$ ipython --no-banner

In [1]: import numpy as np

In [2]: np.set_printoptions(precision=1, suppress=True, linewidth=160)

In [3]: X = np.loadtxt("layer14.csv", delimiter=",")

In [4]: print(X)
[[ 1. -1. -1.  1. -1.  1.  1. -1.]
 [ 1.  1.  1.  1.  1.  1.  1.  1.]
 [ 1.  1. -1. -1. -1. -1.  1.  1.]]

In [5]: print(X[2] @ X[1])
0.0

In [6]: print(np.round(np.linalg.norm(X, "nuc"), 1))
8.5

In [7]: print(round(float(np.linalg.norm(X, 1)), 1), round(np.linalg.norm(X, np.inf), 1))
3.0 8.0

In [8]: data = np.array([[-3, 0, 0, 0], [-6, -1, 0, 0], [-6, -9, -6, 0], [-6, -7, -6, 8]])

In [9]: print(data)
[[-3  0  0  0]
 [-6 -1  0  0]
 [-6 -9 -6  0]
 [-6 -7 -6  8]]

In [10]: w1 = np.array([[1, 1, 3], [3, 2, 2], [0, 0, 3], [0, 1, 3]])

In [11]: coef = np.array([2, 3, 3])

In [12]: hid = np.maximum(data @ w1 + coef, 0)

In [13]: print((hid > 0).astype(int))
[[0 0 0]
 [0 0 0]
 [0 0 0]
 [0 0 0]]

In [14]: print(hid)
[[0 0 0]
 [0 0 0]
 [0 0 0]
 [0 0 0]]

In [15]: print((hid > 0).mean(axis=0))
[0. 0. 0.]

In [16]: print(np.linalg.matrix_rank(hid))
0

In [17]: basis = np.array([[2, 1, 1], [2, 1, 1], [0, 1, 0]])

In [18]: print((hid @ basis).round(6).argmax(axis=1))
[0 0 0 0]

In [19]: print(w1 @ basis)
[[ 4  5  2]
 [10  7  5]
 [ 0  3  0]
 [ 2  4  1]]

In [20]: print(round(float(np.linalg.norm(data, 2) / np.linalg.norm(data)), 1))
0.9

In [21]: print(round(np.log10(np.linalg.cond(data))))
2

In [22]: print([round(float(x), 1) for x in np.linalg.svd(data, compute_uv=False)[:3]])
[17.9, 6.1, 5.1]

In [23]: evals, V = np.linalg.eig(data)

In [24]: print(np.sort(np.linalg.eigvals(data.T)))
[-6. -3. -1.  8.]

In [25]: print(np.linalg.matrix_rank(data - data[0, 0] * np.eye(4)))
3

In [26]: A = np.array([[0, -1, -3, 1, 0, 3],
    ...:     [1, 0, 2, -2, -1, 0],
    ...:     [3, -2, 0, -3, 2, 1],
    ...:     [-1, 2, 3, 0, 0, -4],
    ...:     [0, 1, -2, 0, 0, -1],
    ...:     [-3, 0, -1, 4, 1, 0]])

In [27]: print(A)
[[ 0 -1 -3  1  0  3]
 [ 1  0  2 -2 -1  0]
 [ 3 -2  0 -3  2  1]
 [-1  2  3  0  0 -4]
 [ 0  1 -2  0  0 -1]
 [-3  0 -1  4  1  0]]

In [28]: # skew-symmetric

In [29]: r0 = np.array([4, 0])

In [30]: print(np.polyval(r0, A[1]))
[ 4  0  8 -8 -4  0]

In [31]: print(np.array([np.convolve(row, r0, "same") for row in A]))
[[  0  -4 -12   4   0  12]
 [  4   0   8  -8  -4   0]
 [ 12  -8   0 -12   8   4]
 [ -4   8  12   0   0 -16]
 [  0   4  -8   0   0  -4]
 [-12   0  -4  16   4   0]]

In [32]: print(np.cross(A[1, :3], A[2, :3]))
[ 4  6 -2]

In [33]: left, s, VT = np.linalg.svd(A)

In [34]: print(np.argmax(s[:-1] / (s[1:] + 1e-6)) + 1)
4

In [35]: print(s)
[7.3 7.3 2.6 2.6 0.2 0.2]

In [36]: M2 = left[:, :4] @ np.diag(s[:4]) @ VT[:4]

In [37]: print(np.linalg.matrix_rank(A, rtol=0.05))
4

In [38]: print(round(np.linalg.norm(A - M2, 2), 1), np.round(s[4], 1))
0.2 0.2

In [39]: print(np.linalg.matrix_rank(M2))
4

In [40]: print(np.round(np.linalg.norm(A - M2) / np.linalg.norm(A), 1))
0.0

In [41]: M2 = np.array([[2, 0, 2], [7, 6, 5], [3, 9, 5], [0, 1, 5]])

In [42]: mat = M2.T @ M2

In [43]: print(mat)
[[ 62  69  54]
 [ 69 118  80]
 [ 54  80  79]]

In [44]: # symmetric

In [45]: left, s, VT = np.linalg.svd(mat, full_matrices=False)

In [46]: print(np.round(left.T @ mat @ VT.T, 1) + 0)
[[227.3   0.    0. ]
 [  0.   16.2   0. ]
 [  0.    0.   15.5]]

In [47]: print((s > 1e-8).sum())
3

In [48]: print(s)
[227.3  16.2  15.5]

In [49]: M2 = data / np.sqrt((data ** 2).mean(axis=1, keepdims=True))

In [50]: print(M2[1])
[-2.  -0.3  0.   0. ]

In [51]: print(np.linalg.matrix_rank(M2) == np.linalg.matrix_rank(data))
True

In [52]: print(np.linalg.matrix_rank(data - data.mean(axis=1, keepdims=True)))
3

In [53]: M2 = np.array([[-9, 3, 6, -6], [0, 0, -7, 6], [-2, -1, 5, -6], [9, -7, 6, -7]])

In [54]: F = np.triu(M2, 1)

In [55]: print(F)
[[ 0  3  6 -6]
 [ 0  0 -7  6]
 [ 0  0  0 -6]
 [ 0  0  0  0]]

In [56]: # rank 3

In [57]: rk = np.linalg.matrix_rank(F)

In [58]: print(rk)
3

In [59]: null = np.linalg.svd(F)[2][rk:].T

In [60]: print(null[:, 0] / null[np.abs(null[:, 0]).round(6).argmax(), 0])
[1. 0. 0. 0.]

In [61]: print([int(np.linalg.matrix_rank(F[:i])) for i in range(1, len(F) + 1)])
[1, 2, 3, 3]

In [62]: print([int(np.linalg.matrix_rank(F[:, :j + 1])) for j in range(4)])
[0, 1, 2, 3]

In [63]: print([int(np.linalg.matrix_rank(np.delete(F, i, axis=0))) for i in range(4)])
[2, 2, 2, 3]

In [64]: print(null.shape)
(4, 1)

In [65]: print(np.allclose(F @ null, 0))
True

In [66]: def softmax(z):
    ...:     e = np.exp(z - z.max(axis=-1, keepdims=True))
    ...:     return e / e.sum(axis=-1, keepdims=True)
    ...: 

In [67]: print(softmax(X).sum(axis=1))
[1. 1. 1.]

In [68]: print(np.round(softmax(X[0] + 2), 1) + 0)
[0.2 0.  0.  0.2 0.  0.2 0.2 0. ]

In [69]: scores = X @ X.T / np.sqrt(8)

In [70]: print(softmax(scores + np.triu(np.full(scores.shape, -np.inf), 1)))
[[1.  0.  0. ]
 [0.1 0.9 0. ]
 [0.1 0.1 0.9]]

In [71]: print(softmax(scores).round(6).argmax(axis=1))
[0 1 2]

In [72]: print(softmax(scores)[0] @ X)
[ 1.  -0.8 -0.9  0.9 -0.9  0.9  1.  -0.8]

In [73]: print(np.unique(F.round(6), axis=0).shape)
(4, 4)

In [74]: print(np.round(np.trace(np.linalg.pinv(F) @ F), 1))
3.0

In [75]: print(np.abs(np.diag(np.linalg.qr(F)[1])) > 1e-9)
[False False False False]

In [76]: print((F - F.T) / 2)
[[ 0.   1.5  3.  -3. ]
 [-1.5  0.  -3.5  3. ]
 [-3.   3.5  0.  -3. ]
 [ 3.  -3.   3.   0. ]]

In [77]: print(np.trace(F))
0

In [78]: print(round(float(np.linalg.det(F)), 1))
0.0

In [79]: print(np.sort(np.abs(np.linalg.eigvals(F))))
[0. 0. 0. 0.]

In [80]: print(np.allclose(F @ F.T, F.T @ F))
False

In [81]: print((F + F.T) / 2)
[[ 0.   1.5  3.  -3. ]
 [ 1.5  0.  -3.5  3. ]
 [ 3.  -3.5  0.  -3. ]
 [-3.   3.  -3.   0. ]]

In [82]: M = np.array([[1, 0, 0, 0, 0],
    ...:     [0, 0, 0, 0, 1],
    ...:     [0, 0, 1, 0, 0],
    ...:     [0, 0, 0, 1, 0],
    ...:     [0, 1, 0, 0, 0]])

In [83]: vec = np.array([0, -1, -3, 0, 0])

In [84]: rhs = M @ vec

In [85]: coef, lr = np.zeros(5), 1 / np.linalg.norm(M, 2) ** 2

In [86]: for i in range(3):
    ...:     coef -= lr * M.T @ (M @ coef - rhs)
    ...:     if i % 1 == 0: print(i, round(np.linalg.norm(M @ coef - rhs), 1))
    ...: 
0 0.0
1 0.0
2 0.0

In [87]: print(coef)
[ 0. -1. -3.  0.  0.]

In [88]: print(np.round(np.linalg.cond(M), 1))
1.0

In [89]: evals, V = np.linalg.eigh(M)

In [90]: vec = np.array([0, 3, 2, -2, 1])

In [91]: print(np.round(V * np.abs(evals) @ V.T, 1) + 0)
[[1. 0. 0. 0. 0.]
 [0. 1. 0. 0. 0.]
 [0. 0. 1. 0. 0.]
 [0. 0. 0. 1. 0.]
 [0. 0. 0. 0. 1.]]

In [92]: evals, V = np.linalg.eigh(M)

In [93]: print(evals)
[-1.  1.  1.  1.  1.]

In [94]: print(np.linalg.eigvalsh(M @ M))
[1. 1. 1. 1. 1.]

In [95]: print(evals.sum(), np.trace(M))
3.0 3

In [96]: print(np.round(V.T @ M @ V, 1) + 0)
[[-1.  0.  0.  0.  0.]
 [ 0.  1.  0.  0.  0.]
 [ 0.  0.  1.  0.  0.]
 [ 0.  0.  0.  1.  0.]
 [ 0.  0.  0.  0.  1.]]

In [97]: print(np.round(V @ np.diag(evals) @ V.T, 1) + 0)
[[1. 0. 0. 0. 0.]
 [0. 0. 0. 0. 1.]
 [0. 0. 1. 0. 0.]
 [0. 0. 0. 1. 0.]
 [0. 1. 0. 0. 0.]]
